$ python3 -q
>>> import numpy as np
>>> from numpy import linalg as LA
>>> np.set_printoptions(precision=2, suppress=True, linewidth=120, sign=" ")
>>> data = np.array([[0.5, 0.0, 0.0, 0.25, 0.25],
...     [0.0, 1.0, 0.0, 0.0, 0.0],
...     [0.0, 0.0, 1.0, 0.0, 0.0],
...     [0.5, 0.0, 0.0, 0.5, 0.0],
...     [0.0, 0.0, 0.5, 0.0, 0.5]])
>>> out = LA.inv(data)
>>> out
array([[ 4.,  0.,  1., -2., -2.],
       [ 0.,  1.,  0.,  0.,  0.],
       [ 0.,  0.,  1.,  0.,  0.],
       [-4.,  0., -1.,  4.,  2.],
       [ 0.,  0., -1.,  0.,  2.]])
>>> np.round(LA.det(data) * LA.det(out), 2)
np.float64(1.0)
>>> (LA.matrix_power((data != 0) + (data.T != 0) + np.eye(5), 5) > 0).astype(int)
array([[ 1,  0,  1,  1,  1],
       [ 0,  1,  0,  0,  0],
       [ 1,  0,  1,  1,  1],
       [ 1,  0,  1,  1,  1],
       [ 1,  0,  1,  1,  1]])
>>> (data != 0).astype(int)
array([[ 1,  0,  0,  1,  1],
       [ 0,  1,  0,  0,  0],
       [ 0,  0,  1,  0,  0],
       [ 1,  0,  0,  1,  0],
       [ 0,  0,  1,  0,  1]])
>>> np.sort(LA.eigvals(data).real)
array([ 0.15,  0.5 ,  0.85,  1.  ,  1.  ])
>>> data @ data
array([[ 0.38,  0.  ,  0.12,  0.25,  0.25],
       [ 0.  ,  1.  ,  0.  ,  0.  ,  0.  ],
       [ 0.  ,  0.  ,  1.  ,  0.  ,  0.  ],
       [ 0.5 ,  0.  ,  0.  ,  0.38,  0.12],
       [ 0.  ,  0.  ,  0.75,  0.  ,  0.25]])
>>> out = data / LA.norm(data, axis=1, keepdims=True)
>>> C2 = out @ out.T
>>> np.degrees(np.arccos(np.clip(C2[2, 1], -1, 1)))
np.float64(90.0)
>>> (C2 - 2 * np.eye(5)).round(6).argmax(axis=1)
array([ 3,  0,  4,  0,  2])
>>> C2
array([[ 1.  ,  0.  ,  0.  ,  0.87,  0.29],
       [ 0.  ,  1.  ,  0.  ,  0.  ,  0.  ],
       [ 0.  ,  0.  ,  1.  ,  0.  ,  0.71],
       [ 0.87,  0.  ,  0.  ,  1.  ,  0.  ],
       [ 0.29,  0.  ,  0.71,  0.  ,  1.  ]])
>>> C2[2]
array([ 0.  ,  0.  ,  1.  ,  0.  ,  0.71])
>>> f = np.array([3, 1])
>>> np.polyval(f, data[4])
array([ 1. ,  1. ,  2.5,  1. ,  2.5])
>>> np.array([np.convolve(row, f, "same") for row in data])
array([[ 1.5 ,  0.5 ,  0.  ,  0.75,  1.  ],
       [ 0.  ,  3.  ,  1.  ,  0.  ,  0.  ],
       [ 0.  ,  0.  ,  3.  ,  1.  ,  0.  ],
       [ 1.5 ,  0.5 ,  0.  ,  1.5 ,  0.5 ],
       [ 0.  ,  0.  ,  1.5 ,  0.5 ,  1.5 ]])
>>> round(np.abs(LA.eigvals(data)).max(), 2)
np.float64(1.0)
>>> LA.matrix_power(data, 2)
array([[ 0.38,  0.  ,  0.12,  0.25,  0.25],
       [ 0.  ,  1.  ,  0.  ,  0.  ,  0.  ],
       [ 0.  ,  0.  ,  1.  ,  0.  ,  0.  ],
       [ 0.5 ,  0.  ,  0.  ,  0.38,  0.12],
       [ 0.  ,  0.  ,  0.75,  0.  ,  0.25]])
>>> (data - data.T) / 2
array([[ 0.  ,  0.  ,  0.  , -0.12,  0.12],
       [ 0.  ,  0.  ,  0.  ,  0.  ,  0.  ],
       [ 0.  ,  0.  ,  0.  ,  0.  , -0.25],
       [ 0.12,  0.  ,  0.  ,  0.  ,  0.  ],
       [-0.12,  0.  ,  0.25,  0.  ,  0.  ]])
>>> (data + data.T) / 2
array([[ 0.5 ,  0.  ,  0.  ,  0.38,  0.12],
       [ 0.  ,  1.  ,  0.  ,  0.  ,  0.  ],
       [ 0.  ,  0.  ,  1.  ,  0.  ,  0.25],
       [ 0.38,  0.  ,  0.  ,  0.5 ,  0.  ],
       [ 0.12,  0.  ,  0.25,  0.  ,  0.5 ]])
>>> data @ data
array([[ 0.38,  0.  ,  0.12,  0.25,  0.25],
       [ 0.  ,  1.  ,  0.  ,  0.  ,  0.  ],
       [ 0.  ,  0.  ,  1.  ,  0.  ,  0.  ],
       [ 0.5 ,  0.  ,  0.  ,  0.38,  0.12],
       [ 0.  ,  0.  ,  0.75,  0.  ,  0.25]])
>>> data.inv()
Traceback (most recent call last):
  File "<python-input-25>", line 1, in <module>
    data.inv()
    ^^^^^^^^
AttributeError: 'numpy.ndarray' object has no attribute 'inv'
